$ python -q
>>> import numpy as np
>>> np.set_printoptions(precision=2, suppress=True, linewidth=160, legacy="1.25")
>>> E = np.loadtxt("x.csv", delimiter=",")
>>> E
array([[0.67, 0.  , 0.  , 0.  , 0.  , 0.  , 0.33],
       [0.  , 0.25, 0.25, 0.  , 0.25, 0.  , 0.25],
       [0.  , 0.  , 0.33, 0.  , 0.33, 0.33, 0.  ],
       [0.  , 0.  , 0.  , 0.5 , 0.5 , 0.  , 0.  ],
       [0.  , 0.  , 0.  , 0.  , 0.5 , 0.5 , 0.  ],
       [0.  , 0.  , 0.  , 0.  , 0.  , 0.5 , 0.5 ],
       [0.  , 0.  , 0.  , 0.5 , 0.  , 0.  , 0.5 ]])
>>> # rows sum to 1
>>> np.argsort(-np.linalg.norm(E, axis=0).round(6), kind="stable")[:3]
array([4, 6, 5])
>>> [round(float(x), 2) for x in np.linalg.svd(E, compute_uv=False)[:3]]
[1.13, 0.86, 0.73]
>>> feats = np.loadtxt("data.csv", delimiter=",")
>>> feats
array([[1., 0., 4., 3., 1., 0.],
       [4., 2., 3., 1., 0., 0.],
       [0., 0., 2., 3., 0., 0.],
       [2., 2., 6., 3., 4., 0.],
       [1., 0., 4., 3., 1., 0.],
       [0., 0., 5., 5., 2., 0.],
       [0., 0., 3., 5., 0., 0.],
       [2., 2., 6., 3., 4., 0.],
       [0., 0., 2., 3., 0., 0.],
       [0., 0., 2., 3., 0., 0.],
       [5., 4., 5., 1., 3., 0.],
       [5., 4., 5., 1., 3., 0.],
       [1., 0., 4., 3., 1., 0.],
       [1., 0., 4., 3., 1., 0.],
       [3., 0., 1., 1., 0., 0.]])
>>> rk = np.linalg.matrix_rank(feats)
>>> rk
5
>>> ns = np.linalg.svd(feats)[2][rk:].T
>>> np.linalg.matrix_rank(feats.T @ feats), np.linalg.matrix_rank(feats @ feats.T)
(5, 5)
>>> feats @ ns
array([[0.],
       [0.],
       [0.],
       [0.],
       [0.],
       [0.],
       [0.],
       [0.],
       [0.],
       [0.],
       [0.],
       [0.],
       [0.],
       [0.],
       [0.]])
>>> [int(np.linalg.matrix_rank(np.delete(feats, i, axis=0))) for i in range(15)]
[5, 5, 5, 5, 5, 5, 5, 5, 5, 5, 5, 5, 5, 5, 5]
>>> ns.shape
(6, 1)
>>> [int(np.linalg.matrix_rank(feats[:, :j + 1])) for j in range(6)]
[1, 2, 3, 4, 5, 5]
>>> [int(np.linalg.matrix_rank(feats[:i])) for i in range(1, len(feats) + 1)]
[1, 2, 3, 4, 4, 5, 5, 5, 5, 5, 5, 5, 5, 5, 5]
>>> x0 = np.array([2, 2, 2, 3, -2, 3])
>>> feats @ np.ones(6)
array([ 9., 10.,  5., 17.,  9., 12.,  8., 17.,  5.,  5., 18., 18.,  9.,  9.,  5.])
>>> np.sign((feats @ x0).round(6))
array([1., 1., 1., 1., 1., 1., 1., 1., 1., 1., 1., 1., 1., 1., 1.])
>>> feats * x0
array([[ 2.,  0.,  8.,  9., -2.,  0.],
       [ 8.,  4.,  6.,  3., -0.,  0.],
       [ 0.,  0.,  4.,  9., -0.,  0.],
       [ 4.,  4., 12.,  9., -8.,  0.],
       [ 2.,  0.,  8.,  9., -2.,  0.],
       [ 0.,  0., 10., 15., -4.,  0.],
       [ 0.,  0.,  6., 15., -0.,  0.],
       [ 4.,  4., 12.,  9., -8.,  0.],
       [ 0.,  0.,  4.,  9., -0.,  0.],
       [ 0.,  0.,  4.,  9., -0.,  0.],
       [10.,  8., 10.,  3., -6.,  0.],
       [10.,  8., 10.,  3., -6.,  0.],
       [ 2.,  0.,  8.,  9., -2.,  0.],
       [ 2.,  0.,  8.,  9., -2.,  0.],
       [ 6.,  0.,  2.,  3., -0.,  0.]])
>>> feats @ np.eye(6)[0]
array([1., 4., 0., 2., 1., 0., 0., 2., 0., 0., 5., 5., 1., 1., 3.])
>>> feats @ (2 * x0)
array([34., 42., 26., 42., 34., 42., 42., 42., 26., 26., 50., 50., 34., 34., 22.])
>>> (feats @ x0).argmax()
10
>>> cov = feats.T @ feats
>>> np.diag(cov)
array([ 87.,  44., 242., 135.,  58.,   0.])
>>> (feats @ feats.T).shape
(15, 15)
>>> f, v = feats[2], feats[9]
>>> f @ f
13.0
>>> pr = (f @ v) / (f @ f) * f
>>> np.outer(f, v)
array([[0., 0., 0., 0., 0., 0.],
       [0., 0., 0., 0., 0., 0.],
       [0., 0., 4., 6., 0., 0.],
       [0., 0., 6., 9., 0., 0.],
       [0., 0., 0., 0., 0., 0.],
       [0., 0., 0., 0., 0., 0.]])
>>> v - pr
array([0., 0., 0., 0., 0., 0.])
>>> (v - pr) @ f
0.0
>>> np.round(np.linalg.norm(f + v) ** 2 + np.linalg.norm(f - v) ** 2, 2)
52.0
>>> np.linalg.matrix_rank(np.outer(f, v))
1
>>> pr
array([0., 0., 2., 3., 0., 0.])
>>> K = np.load("mat.npy")
>>> K
array([[-0.5 ,  0.  ,  0.  ,  0.  ,  0.  ,  0.  ,  0.  ,  0.87,  0.  ],
       [ 0.  ,  1.  ,  0.  ,  0.  ,  0.  ,  0.  ,  0.  ,  0.  ,  0.  ],
       [ 0.  ,  0.  ,  1.  ,  0.  ,  0.  ,  0.  ,  0.  ,  0.  ,  0.  ],
       [ 0.  ,  0.  ,  0.  ,  1.  ,  0.  ,  0.  ,  0.  ,  0.  ,  0.  ],
       [ 0.  ,  0.  ,  0.  ,  0.  ,  1.  ,  0.  ,  0.  ,  0.  ,  0.  ],
       [ 0.  ,  0.  ,  0.  ,  0.  ,  0.  ,  1.  ,  0.  ,  0.  ,  0.  ],
       [ 0.  ,  0.  ,  0.  ,  0.  ,  0.  ,  0.  ,  1.  ,  0.  ,  0.  ],
       [-0.87,  0.  ,  0.  ,  0.  ,  0.  ,  0.  ,  0.  , -0.5 ,  0.  ],
       [ 0.  ,  0.  ,  0.  ,  0.  ,  0.  ,  0.  ,  0.  ,  0.  ,  1.  ]])
>>> K[:, 4] @ K[:, 5]
0.0
>>> np.round(K @ K.T, 2) + 0
array([[1., 0., 0., 0., 0., 0., 0., 0., 0.],
       [0., 1., 0., 0., 0., 0., 0., 0., 0.],
       [0., 0., 1., 0., 0., 0., 0., 0., 0.],
       [0., 0., 0., 1., 0., 0., 0., 0., 0.],
       [0., 0., 0., 0., 1., 0., 0., 0., 0.],
       [0., 0., 0., 0., 0., 1., 0., 0., 0.],
       [0., 0., 0., 0., 0., 0., 1., 0., 0.],
       [0., 0., 0., 0., 0., 0., 0., 1., 0.],
       [0., 0., 0., 0., 0., 0., 0., 0., 1.]])
